>>> import numpy as np
>>> np.set_printoptions(precision=2, suppress=True, linewidth=200, sign=" ")
>>> arr = np.tanh(np.array([[-0.2],
...     [0.2],
...     [-1.6],
...     [-0.5],
...     [-0.3],
...     [-1.3],
...     [1.5],
...     [-0.2],
...     [-1.0],
...     [0.8],
...     [-1.5],
...     [-0.4],
...     [-0.1],
...     [-1.4],
...     [-0.2],
...     [1.6],
...     [2.4],
...     [0.2],
...     [0.9],
...     [-2.2],
...     [1.1],
...     [0.3],
...     [0.8]]) @ np.array([[0.3, -0.9, -1.3, 1.9]]))
>>> arr
array([[-0.06,  0.18,  0.25, -0.36],
       [ 0.06, -0.18, -0.25,  0.36],
       [-0.45,  0.89,  0.97, -1.  ],
       [-0.15,  0.42,  0.57, -0.74],
       [-0.09,  0.26,  0.37, -0.52],
       [-0.37,  0.82,  0.93, -0.99],
       [ 0.42, -0.87, -0.96,  0.99],
       [-0.06,  0.18,  0.25, -0.36],
       [-0.29,  0.72,  0.86, -0.96],
       [ 0.24, -0.62, -0.78,  0.91],
       [-0.42,  0.87,  0.96, -0.99],
       [-0.12,  0.35,  0.48, -0.64],
       [-0.03,  0.09,  0.13, -0.19],
       [-0.4 ,  0.85,  0.95, -0.99],
       [-0.06,  0.18,  0.25, -0.36],
       [ 0.45, -0.89, -0.97,  1.  ],
       [ 0.62, -0.97, -1.  ,  1.  ],
       [ 0.06, -0.18, -0.25,  0.36],
       [ 0.26, -0.67, -0.82,  0.94],
       [-0.58,  0.96,  0.99, -1.  ],
       [ 0.32, -0.76, -0.89,  0.97],
       [ 0.09, -0.26, -0.37,  0.52],
       [ 0.24, -0.62, -0.78,  0.91]])
>>> # row 7 repeats row 0
>>> G = arr.T @ arr
>>> np.round(np.linalg.eigvalsh(G)[::-1], 2) + 0
array([ 37.73,   0.31,   0.02,   0.  ])
>>> G
array([[  2.2 ,  -4.46,  -5.  ,   5.34],
       [ -4.46,   9.3 ,  10.56, -11.42],
       [ -5.  ,  10.56,  12.07, -13.16],
       [  5.34, -11.42, -13.16,  14.47]])
>>> np.round(np.trace(G), 2), round(float((arr ** 2).sum()), 2)
(np.float64(38.05), 38.05)
>>> np.allclose(G, G.T)
True
>>> (arr @ arr.T).shape
(23, 23)
>>> np.round(np.linalg.svd(arr, compute_uv=False) ** 2, 2) + 0
array([ 37.73,   0.31,   0.02,   0.  ])
